$ python3 -q
>>> import numpy as np
>>> import numpy.linalg as la
>>> np.set_printoptions(precision=2, suppress=True, linewidth=160, legacy="1.25")
>>> r0 = np.array([-2, -9, 1])
>>> g = np.array([5, 2, -2, 0])
>>> mat = r0[:, None] + g[None, :]
>>> mat
array([[  3,   0,  -4,  -2],
       [ -4,  -7, -11,  -9],
       [  6,   3,  -1,   1]])
>>> # rank 2
>>> mat.ravel(order="F")
array([  3,  -4,   6,   0,  -7,   3,  -4, -11,  -1,  -2,  -9,   1])
>>> t3 = mat.reshape(3, 2, -1)
>>> np.einsum("ihd,ihd->ih", t3, t3)
array([[  9,  20],
       [ 65, 202],
       [ 45,   2]])
>>> t3.transpose(1, 0, 2)
array([[[  3,   0],
        [ -4,  -7],
        [  6,   3]],

       [[ -4,  -2],
        [-11,  -9],
        [ -1,   1]]])
>>> M2 = mat[0, 0] * mat[1:] - np.outer(mat[1:, 0], mat[0])
>>> M2
array([[  0, -21, -49, -35],
       [  0,   9,  21,  15]])
>>> la.matrix_rank(M2), la.matrix_rank(mat)
(1, 2)
>>> mat[:, 0] / mat[0, 0]
array([ 1.  , -1.33,  2.  ])
>>> np.flatnonzero(~M2.round(6).any(axis=1))
array([], dtype=int64)
>>> np.abs(np.diag(la.qr(mat)[1])) > 1e-9
array([ True,  True, False])
>>> try:
...     la.inv(mat)
... except la.LinAlgError as e:
...     print(repr(e))
... 
LinAlgError('Last 2 dimensions of the array must be square')
>>> Uu, sigma, Vt = la.svd(mat)
>>> evecs = Vt[:(sigma > 1e-8).sum()]
>>> rng = np.random.default_rng(47758)
>>> x = mat[1] + -3 * mat[0] + rng.integers(2) * np.eye(4)[2]
>>> x
array([-13.,  -7.,   2.,  -3.])
>>> la.matrix_rank(np.vstack([mat, x]))
3
>>> evecs.T @ evecs
array([[ 0.78,  0.36, -0.21,  0.07],
       [ 0.36,  0.27,  0.16,  0.21],
       [-0.21,  0.16,  0.64,  0.4 ],
       [ 0.07,  0.21,  0.4 ,  0.31]])
>>> np.diag(evecs.T @ evecs)
array([0.78, 0.27, 0.64, 0.31])
>>> A = np.load("run1.npy")
>>> A
array([[-7.02, -0.27,  5.74, -5.01],
       [-4.95,  2.36,  7.68, -4.32],
       [-3.61,  2.31,  7.18, -3.87],
       [-1.29,  3.05,  7.15, -3.1 ],
       [-6.4 , -1.  ,  4.8 , -4.8 ],
       [-8.61, -1.69,  4.84, -5.54],
       [-6.12, -1.13,  4.58, -4.71],
       [-0.09,  4.28,  7.98, -2.7 ],
       [-7.92, -0.87,  5.44, -5.31],
       [-4.77,  1.56,  6.82, -4.26],
       [-4.03,  1.28,  6.29, -4.01],
       [-1.39,  4.26,  8.39, -3.13],
       [-1.37,  4.59,  8.71, -3.12]])
>>> M2 = A + rng.integers(-2, 3, (13, 3)) @ rng.integers(-2, 3, (3, 4))
>>> M2
array([[ -5.02,   2.73,   7.74,  -5.01],
       [ -5.95,  -0.64,   8.68,  -0.32],
       [ -3.61,   1.31,   9.18,  -0.87],
       [ -3.29,   0.05,   5.15,  -3.1 ],
       [ -4.4 ,   1.  ,  10.8 ,  -0.8 ],
       [-12.61,  -7.69,  -1.16,  -6.54],
       [ -5.12,   1.87,   3.58,  -8.71],
       [ -3.09,  -0.72,   6.98,  -0.7 ],
       [ -6.92,   0.13,   8.44,  -3.31],
       [ -5.77,  -0.44,   7.82,  -2.26],
       [ -5.03,   0.28,   7.29,  -4.01],
       [ -0.39,   6.26,  11.39,  -3.13],
       [ -0.37,   7.59,   5.71,  -8.12]])
>>> la.matrix_rank(M2 - A, tol=1e-8)
3
>>> def softmax(z):
...     e = np.exp(z - z.max(axis=-1, keepdims=True))
...     return e / e.sum(axis=-1, keepdims=True)
... 
>>> np.round(softmax(10 * A[8]), 2) + 0
array([0., 0., 1., 0.])
>>> S = A @ A.T / np.sqrt(4)
>>> softmax(S).round(6).argmax(axis=1)
array([ 5,  1,  1, 12,  5,  5,  5, 12,  5,  1,  1, 12, 12])
>>> softmax(S)[8] @ A
array([-8.53, -1.6 ,  4.91, -5.51])
